$ python3 -q
>>> import numpy as np
>>> from numpy import linalg as LA
>>> np.set_printoptions(precision=2, suppress=True, linewidth=120)
>>> tidy = lambda a: np.round(a, 2) + 0
>>> M = np.loadtxt("data.csv", delimiter=",")
>>> tidy(M)
array([[-2.96,  0.15, -0.68, -1.66, -0.61, -2.9 , -1.  ,  1.79],
       [ 2.69,  1.33,  1.82, -1.49, -0.12, -1.98, -2.21, -1.29],
       [ 0.56,  1.2 ,  1.14, -2.19, -0.44, -3.32, -2.42, -0.06],
       [ 3.89,  0.93,  1.82, -0.12,  0.28,  0.26, -1.08, -2.09],
       [-3.79, -0.44, -1.39, -0.83, -0.49, -1.73,  0.06,  2.14],
       [ 2.75, -0.26,  0.54,  1.77,  0.62,  3.06,  1.17, -1.68],
       [ 2.03, -0.55,  0.1 ,  2.05,  0.62,  3.4 ,  1.63, -1.33],
       [ 0.65,  1.22,  1.17, -2.18, -0.43, -3.3 , -2.43, -0.11],
       [ 3.78,  0.42,  1.38,  0.85,  0.49,  1.76, -0.04, -2.14],
       [-1.38,  0.77,  0.25, -2.19, -0.6 , -3.54, -1.94,  0.99],
       [ 3.87,  0.96,  1.84, -0.19,  0.27,  0.15, -1.15, -2.07],
       [ 0.9 ,  1.25,  1.27, -2.14, -0.41, -3.2 , -2.45, -0.25],
       [ 3.84,  0.99,  1.86, -0.28,  0.25,  0.02, -1.23, -2.04],
       [-3.03,  0.12, -0.73, -1.61, -0.6 , -2.85, -0.93,  1.82],
       [ 3.75,  0.39,  1.34,  0.91,  0.5 ,  1.84,  0.03, -2.13],
       [-2.96, -1.3 , -1.87,  1.31,  0.05,  1.68,  2.09,  1.45],
       [-3.67, -0.31, -1.25, -1.04, -0.53, -2.03, -0.18,  2.1 ]])
>>> Ac = M - M.mean(axis=0)
>>> U, sig, Vt = LA.svd(Ac, full_matrices=False)
>>> tidy(sig)
array([16.02, 11.4 ,  0.  ,  0.  ,  0.  ,  0.  ,  0.  ,  0.  ])
>>> tidy((sig ** 2).sum() ** 2 / (sig ** 4).sum())
np.float64(1.81)
>>> np.abs(U[:, 0]).argmax()
np.int64(16)
>>> LA.matrix_rank(Ac)
np.int64(2)
>>> tidy(Ac.mean(axis=0))
array([0., 0., 0., 0., 0., 0., 0., 0.])
>>> tidy(Vt[0] * np.sign(Vt[0, np.abs(Vt[0]).argmax()]))
array([ 0.7 ,  0.04,  0.22,  0.24,  0.11,  0.46,  0.08, -0.41])
>>> [round(float(x), 2) for x in LA.svd(M, compute_uv=False)[:3]]
[16.03, 12.96, 0.0]
>>> LA.cond(M) > 100
np.True_
>>> rank = LA.matrix_rank(M)
>>> rank
np.int64(2)
>>> null = LA.svd(M)[2][rank:].T
>>> LA.matrix_rank(M.T @ M), LA.matrix_rank(M @ M.T)
(np.int64(2), np.int64(2))
>>> [int(LA.matrix_rank(M[:, :j + 1])) for j in range(8)]
[1, 2, 2, 2, 2, 2, 2, 2]
>>> [int(LA.matrix_rank(M[:i])) for i in range(1, len(M) + 1)]
[1, 2, 2, 2, 2, 2, 2, 2, 2, 2, 2, 2, 2, 2, 2, 2, 2]
>>> [int(LA.matrix_rank(np.delete(M, i, axis=0))) for i in range(17)]
[2, 2, 2, 2, 2, 2, 2, 2, 2, 2, 2, 2, 2, 2, 2, 2, 2]
>>> dist = LA.norm(M[:, None] - M[None], axis=-1)
>>> np.unravel_index(dist.round(6).argmax(), dist.shape)
(np.int64(4), np.int64(8))
>>> dist[11].round(6).argsort(kind="stable")[:4]
array([11,  7,  2,  1])
>>> np.flatnonzero(dist[11] < dist.mean() / 2)
array([ 1,  2,  7,  9, 11])
>>> tidy(dist[:5, :5])
array([[0.  , 7.18, 4.77, 9.05, 2.21],
       [7.18, 0.  , 2.99, 3.25, 8.54],
       [4.77, 2.99, 0.  , 5.93, 6.6 ],
       [9.05, 3.25, 5.93, 0.  , 9.77],
       [2.21, 8.54, 6.6 , 9.77, 0.  ]])
>>> tidy(LA.svd(M, compute_uv=False))
array([16.03, 12.96,  0.  ,  0.  ,  0.  ,  0.  ,  0.  ,  0.  ])
>>> LA.matrix_rank(M)
np.int64(2)
>>> K = -2 * np.eye(15) + np.ones((15, 15))
>>> K
array([[-1.,  1.,  1.,  1.,  1.,  1.,  1.,  1.,  1.,  1.,  1.,  1.,  1.,  1.,  1.],
       [ 1., -1.,  1.,  1.,  1.,  1.,  1.,  1.,  1.,  1.,  1.,  1.,  1.,  1.,  1.],
       [ 1.,  1., -1.,  1.,  1.,  1.,  1.,  1.,  1.,  1.,  1.,  1.,  1.,  1.,  1.],
       [ 1.,  1.,  1., -1.,  1.,  1.,  1.,  1.,  1.,  1.,  1.,  1.,  1.,  1.,  1.],
       [ 1.,  1.,  1.,  1., -1.,  1.,  1.,  1.,  1.,  1.,  1.,  1.,  1.,  1.,  1.],
       [ 1.,  1.,  1.,  1.,  1., -1.,  1.,  1.,  1.,  1.,  1.,  1.,  1.,  1.,  1.],
       [ 1.,  1.,  1.,  1.,  1.,  1., -1.,  1.,  1.,  1.,  1.,  1.,  1.,  1.,  1.],
       [ 1.,  1.,  1.,  1.,  1.,  1.,  1., -1.,  1.,  1.,  1.,  1.,  1.,  1.,  1.],
       [ 1.,  1.,  1.,  1.,  1.,  1.,  1.,  1., -1.,  1.,  1.,  1.,  1.,  1.,  1.],
       [ 1.,  1.,  1.,  1.,  1.,  1.,  1.,  1.,  1., -1.,  1.,  1.,  1.,  1.,  1.],
       [ 1.,  1.,  1.,  1.,  1.,  1.,  1.,  1.,  1.,  1., -1.,  1.,  1.,  1.,  1.],
       [ 1.,  1.,  1.,  1.,  1.,  1.,  1.,  1.,  1.,  1.,  1., -1.,  1.,  1.,  1.],
       [ 1.,  1.,  1.,  1.,  1.,  1.,  1.,  1.,  1.,  1.,  1.,  1., -1.,  1.,  1.],
       [ 1.,  1.,  1.,  1.,  1.,  1.,  1.,  1.,  1.,  1.,  1.,  1.,  1., -1.,  1.],
       [ 1.,  1.,  1.,  1.,  1.,  1.,  1.,  1.,  1.,  1.,  1.,  1.,  1.,  1., -1.]])
>>> np.trace(K)
np.float64(-15.0)
>>> tidy(np.abs(LA.eigvals(K)).max())
np.float64(13.0)
